$ python3 -q
>>> import numpy as np
>>> np.set_printoptions(precision=2, suppress=True, linewidth=160)
>>> def tidy(a):
...     return np.round(a, 2) + 0
... 
>>> X = np.load("dump.npy")
>>> print(X)
[[ 1.3  -2.59  1.1 ]
 [-0.9   1.96 -0.2 ]
 [-1.6   3.13 -2.1 ]
 [-0.9   1.89  1.4 ]
 [ 0.9  -1.76  0.8 ]
 [-0.5   0.91 -0.9 ]
 [ 1.7  -3.43  0.2 ]
 [-1.5   3.13 -1.2 ]
 [-0.9   1.58  2.4 ]
 [ 1.5  -3.1   0.9 ]
 [ 0.4  -0.95  0.2 ]
 [ 0.    0.   -0.9 ]
 [ 0.6  -1.23 -1.  ]
 [-0.4   0.71 -1.6 ]
 [ 2.4  -5.    0.3 ]
 [ 0.3  -0.72  0.4 ]]
>>> dist = np.linalg.norm(X[:, None] - X[None], axis=-1)
>>> print(dist[15].round(6).argsort(kind="stable")[:4])
[15 10  4 11]
>>> F = np.load("out14.npy")
>>> print(F)
[[-3  3 -3  3 -3  3]
 [ 2  0  2  0  2  0]
 [ 0  0  0  0  0  0]
 [-3  3 -3  3 -3  3]
 [ 2  0  2  0  2  0]
 [ 0  0  0  0  0  0]]
>>> # row 3 repeats row 0
>>> U, sigma, Vt = np.linalg.svd(F)
>>> vecs = Vt[:(sigma > 1e-8).sum()]
>>> rng = np.random.default_rng(58153)
>>> x0 = F[5] + -3 * F[2] + rng.integers(2) * np.eye(6)[4]
>>> print(x0)
[0. 0. 0. 0. 0. 0.]
>>> print(tidy(vecs.T @ vecs))
[[0.33 0.   0.33 0.   0.33 0.  ]
 [0.   0.33 0.   0.33 0.   0.33]
 [0.33 0.   0.33 0.   0.33 0.  ]
 [0.   0.33 0.   0.33 0.   0.33]
 [0.33 0.   0.33 0.   0.33 0.  ]
 [0.   0.33 0.   0.33 0.   0.33]]
>>> print(tidy(np.linalg.norm(x0 - vecs.T @ vecs @ x0)))
0.0
>>> print(tidy(F @ np.linalg.pinv(F) @ F))
[[-3.  3. -3.  3. -3.  3.]
 [ 2.  0.  2.  0.  2.  0.]
 [ 0.  0.  0.  0.  0.  0.]
 [-3.  3. -3.  3. -3.  3.]
 [ 2.  0.  2.  0.  2.  0.]
 [ 0.  0.  0.  0.  0.  0.]]
>>> print(np.unique(F.round(6), axis=0).shape)
(3, 6)
>>> print(np.allclose(F[:-1].T @ np.linalg.lstsq(F[:-1].T, F[-1])[0], F[-1]))
True
